$ python -q
>>> import numpy as np
>>> import numpy.linalg as la
>>> np.set_printoptions(precision=3, suppress=True, linewidth=200, sign=" ")
>>> sigma = 5 * 0.7 ** np.arange(3)
>>> rng = np.random.default_rng(7798)
>>> arr = rng.normal(size=(11, 3)) * rng.permutation(sigma)
>>> print(arr)
[[-1.045  2.741  2.84 ]
 [-0.592 -2.534 -1.9  ]
 [ 0.442 -4.29  -5.89 ]
 [-0.295 -5.738  9.504]
 [-1.641 -2.885  0.916]
 [-2.636  7.624  8.873]
 [ 1.104 -1.838  9.24 ]
 [ 3.203 -1.665 -0.542]
 [ 2.305  2.978 -1.741]
 [ 0.547  4.198  4.132]
 [-3.576 -3.073 -6.763]]
>>> Ac = arr - arr.mean(axis=0)
>>> V = la.svd(Ac)[2][:2]
>>> M2 = Ac - Ac @ V.T @ V
>>> print(M2.std(axis=0))
[ 1.916  0.095  0.039]
>>> print(round(la.norm(M2) / la.norm(Ac), 3))
0.272
>>> print(np.diag(V.T @ V))
[ 0.003  0.998  1.   ]
>>> print((Ac @ V.T).std(axis=0))
[ 5.75   3.626]
>>> F = np.load("mat.npy")
>>> print(F)
[[ 0.798 -0.03  -0.148 -0.105  0.203  0.07  -0.188 -0.216]
 [-0.03   0.171  0.132 -0.183 -0.211 -0.008  0.017 -0.212]
 [-0.148  0.132  0.4    0.043 -0.135 -0.286 -0.271 -0.159]
 [-0.105 -0.183  0.043  0.547  0.031  0.161 -0.355  0.22 ]
 [ 0.203 -0.211 -0.135  0.031  0.472 -0.301  0.039  0.229]
 [ 0.07  -0.008 -0.286  0.161 -0.301  0.713  0.027 -0.021]
 [-0.188  0.017 -0.271 -0.355  0.039  0.027  0.547  0.102]
 [-0.216 -0.212 -0.159  0.22   0.229 -0.021  0.102  0.353]]
>>> # symmetric
>>> ev, V = la.eigh(F)
>>> print(V @ np.diag(ev) @ V.T)
[[ 0.798 -0.03  -0.148 -0.105  0.203  0.07  -0.188 -0.216]
 [-0.03   0.171  0.132 -0.183 -0.211 -0.008  0.017 -0.212]
 [-0.148  0.132  0.4    0.043 -0.135 -0.286 -0.271 -0.159]
 [-0.105 -0.183  0.043  0.547  0.031  0.161 -0.355  0.22 ]
 [ 0.203 -0.211 -0.135  0.031  0.472 -0.301  0.039  0.229]
 [ 0.07  -0.008 -0.286  0.161 -0.301  0.713  0.027 -0.021]
 [-0.188  0.017 -0.271 -0.355  0.039  0.027  0.547  0.102]
 [-0.216 -0.212 -0.159  0.22   0.229 -0.021  0.102  0.353]]
>>> print(np.round(la.eigvalsh(F @ F), 3) + 0)
[ 0.  0.  0.  0.  1.  1.  1.  1.]
>>> print(ev.sum(), np.round(np.trace(F), 3))
4.0 4.0
>>> print(np.unique(ev.round(6) + 0, return_counts=True)[1])
[ 4  4]
>>> print(ev.round(3) + 0)
[ 0.  0.  0.  0.  1.  1.  1.  1.]
>>> print(np.round(V.T @ F @ V, 3) + 0)
[[ 0.  0.  0.  0.  0.  0.  0.  0.]
 [ 0.  0.  0.  0.  0.  0.  0.  0.]
 [ 0.  0.  0.  0.  0.  0.  0.  0.]
 [ 0.  0.  0.  0.  0.  0.  0.  0.]
 [ 0.  0.  0.  0.  1.  0.  0.  0.]
 [ 0.  0.  0.  0.  0.  1.  0.  0.]
 [ 0.  0.  0.  0.  0.  0.  1.  0.]
 [ 0.  0.  0.  0.  0.  0.  0.  1.]]
>>> print((ev > 1e-8).sum(), (ev < -1e-8).sum())
4 0
>>> print(round(float(np.trace(la.pinv(F) @ F)), 3))
4.0
>>> print(np.abs(np.diag(la.qr(F)[1])) > 1e-9)
[ True  True  True  True False False False False]
>>> print(la.lstsq(F[:-1].T, F[-1])[2])
4
>>> Uu, sigma, VT = la.svd(F)
>>> print(sigma.round(3) + 0)
[ 1.  1.  1.  1.  0.  0.  0.  0.]
>>> M2 = Uu[:, :4] @ np.diag(sigma[:4]) @ VT[:4]
>>> print(round(la.norm(F - M2) / la.norm(F), 3))
0.0
>>> print(np.round(np.abs(F - M2).max(), 3))
0.0
>>> print(round(la.norm(F - M2, 2), 3), np.round(sigma[4], 3))
0.0 0.0
>>> ang = np.radians(120)
>>> R = np.eye(8)
>>> R[2, 2] = R[1, 1] = np.cos(ang)
>>> R[2, 1], R[1, 2] = -np.sin(ang), np.sin(ang)
>>> print(R)
[[ 1.     0.     0.     0.     0.     0.     0.     0.   ]
 [ 0.    -0.5    0.866  0.     0.     0.     0.     0.   ]
 [ 0.    -0.866 -0.5    0.     0.     0.     0.     0.   ]
 [ 0.     0.     0.     1.     0.     0.     0.     0.   ]
 [ 0.     0.     0.     0.     1.     0.     0.     0.   ]
 [ 0.     0.     0.     0.     0.     1.     0.     0.   ]
 [ 0.     0.     0.     0.     0.     0.     1.     0.   ]
 [ 0.     0.     0.     0.     0.     0.     0.     1.   ]]
>>> M2 = F @ R.T
>>> print(np.allclose(la.norm(F, axis=1), la.norm(M2, axis=1)))
True
>>> print(np.abs(M2 - F).max(axis=0))
[ 0.     0.311  0.714  0.     0.     0.     0.     0.   ]
>>> cov = F.T @ F
>>> print(np.allclose(cov, cov.T))
True
>>> print(cov)
[[ 0.798 -0.03  -0.148 -0.105  0.203  0.07  -0.188 -0.216]
 [-0.03   0.171  0.132 -0.183 -0.211 -0.008  0.017 -0.212]
 [-0.148  0.132  0.4    0.043 -0.135 -0.286 -0.271 -0.159]
 [-0.105 -0.183  0.043  0.547  0.031  0.161 -0.355  0.22 ]
 [ 0.203 -0.211 -0.135  0.031  0.472 -0.301  0.039  0.229]
 [ 0.07  -0.008 -0.286  0.161 -0.301  0.713  0.027 -0.021]
 [-0.188  0.017 -0.271 -0.355  0.039  0.027  0.547  0.102]
 [-0.216 -0.212 -0.159  0.22   0.229 -0.021  0.102  0.353]]
>>> print(round(float(np.trace(cov)), 3), np.round((F ** 2).sum(), 3))
4.0 4.0
>>> data = np.loadtxt("a.csv", delimiter=",")
>>> print(data)
[[ 0.895 -0.316 -0.316]
 [-0.316  0.053 -0.947]
 [-0.316 -0.947  0.053]]
>>> # columns are unit length and at right angles
>>> print(np.sort(np.abs(la.eigvals(data))))
[ 1.  1.  1.]
>>> print(np.allclose(data @ data.T, data.T @ data))
True
>>> print(np.round(la.det(data), 3))
-1.0
>>> print(np.round(np.abs(la.eigvals(data)).max(), 3))
1.0
>>> print(np.allclose(data, data.T))
True
>>> print(np.round(data @ data, 3) + 0)
[[ 1.  0.  0.]
 [ 0.  1.  0.]
 [ 0.  0.  1.]]
